$ ipython --no-banner

In [1]: import numpy as np

In [2]: import numpy.linalg as la

In [3]: np.set_printoptions(precision=2, suppress=True, linewidth=120, floatmode="fixed")

In [4]: def rnd(a):
   ...:     return np.round(a, 2) + 0
   ...: 

In [5]: A = np.maximum(np.array([[-1, 2, 1],
   ...:     [-2, -2, 2],
   ...:     [-4, 2, -4],
   ...:     [-2, -3, -1],
   ...:     [-5, 1, -1],
   ...:     [2, -4, 2],
   ...:     [-4, 5, 5],
   ...:     [1, -1, -1],
   ...:     [2, 1, 5],
   ...:     [-5, 5, 4],
   ...:     [2, 2, 4],
   ...:     [-2, -4, 3],
   ...:     [5, -3, -2],
   ...:     [-5, -3, -3],
   ...:     [-1, -1, 2],
   ...:     [5, -5, 3],
   ...:     [-1, -4, -3],
   ...:     [1, -1, 5],
   ...:     [-5, 2, -4]]) @ np.array([[2, 3, 1, 2], [3, 0, 0, 0], [2, 2, 1, 1]]) + np.array([2, -2, -2, -3]), 0)

In [6]: A
Out[6]: 
array([[ 8,  0,  0,  0],
       [ 0,  0,  0,  0],
       [ 0,  0,  0,  0],
       [ 0,  0,  0,  0],
       [ 0,  0,  0,  0],
       [ 0,  8,  2,  3],
       [19,  0,  0,  0],
       [ 0,  0,  0,  0],
       [19, 14,  5,  6],
       [15,  0,  0,  0],
       [20, 12,  4,  5],
       [ 0,  0,  0,  0],
       [ 0,  9,  1,  5],
       [ 0,  0,  0,  0],
       [ 1,  0,  0,  0],
       [ 3, 19,  6, 10],
       [ 0,  0,  0,  0],
       [11, 11,  4,  4],
       [ 0,  0,  0,  0]])

In [7]: left, sigma, VT = la.svd(A)

In [8]: np.argmax(sigma[:-1] / (sigma[1:] + 1e-6)) + 1
Out[8]: np.int64(2)

In [9]: rnd(sigma)
Out[9]: array([46.86, 24.81,  2.27,  1.29])

In [10]: out = left[:, :2] @ np.diag(sigma[:2]) @ VT[:2]

In [11]: rnd(la.norm(A - out) / la.norm(A))
Out[11]: np.float64(0.05)

In [12]: rnd(la.norm(A - out, 2)), rnd(sigma[2])
Out[12]: (np.float64(2.27), np.float64(2.27))

In [13]: la.matrix_rank(out)
Out[13]: np.int64(2)

In [14]: Xs = A - A.mean(axis=0)

In [15]: left, sigma, VT = la.svd(Xs, full_matrices=False)

In [16]: np.abs(VT[0]).argmax()
Out[16]: np.int64(0)

In [17]: rnd((sigma ** 2).sum() ** 2 / (sigma ** 4).sum())
Out[17]: np.float64(1.77)

In [18]: rnd(sigma ** 2 / (sigma ** 2).sum())
Out[18]: array([0.68, 0.31, 0.00, 0.00])

In [19]: np.searchsorted(np.cumsum(sigma ** 2) / (sigma ** 2).sum(), 0.9) + 1
Out[19]: np.int64(2)

In [20]: X = np.array([[0, 2, -1], [-2, 0, -4], [1, 4, 0]])

In [21]: rnd(la.det(X[::-1]))
Out[21]: np.float64(0.0)

In [22]: rnd(la.det(X.T))
Out[22]: np.float64(0.0)

In [23]: np.kron(np.eye(2, dtype=int), X)
Out[23]: 
array([[ 0,  2, -1,  0,  0,  0],
       [-2,  0, -4,  0,  0,  0],
       [ 1,  4,  0,  0,  0,  0],
       [ 0,  0,  0,  0,  2, -1],
       [ 0,  0,  0, -2,  0, -4],
       [ 0,  0,  0,  1,  4,  0]])

In [24]: rnd(la.det(2 * X)), rnd(la.det(X))
Out[24]: (np.float64(0.0), np.float64(0.0))

In [25]: rnd(la.eigvals(X).sum().real)
Out[25]: np.float64(0.0)

In [26]: left, sigma, VT = la.svd(X)

In [27]: rnd(sigma)
Out[27]: array([4.58, 4.58, 0.00])

In [28]: np.argmax(sigma[:-1] / (sigma[1:] + 1e-6)) + 1
Out[28]: np.int64(2)

In [29]: out = left[:, :2] @ np.diag(sigma[:2]) @ VT[:2]

In [30]: la.matrix_rank(X, rtol=0.05)
Out[30]: np.int64(2)

In [31]: rnd(np.abs(X - out).max())
Out[31]: np.float64(0.0)

In [32]: rnd(out)
Out[32]: 
array([[ 0.00,  2.00, -1.00],
       [-2.00,  0.00, -4.00],
       [ 1.00,  4.00,  0.00]])
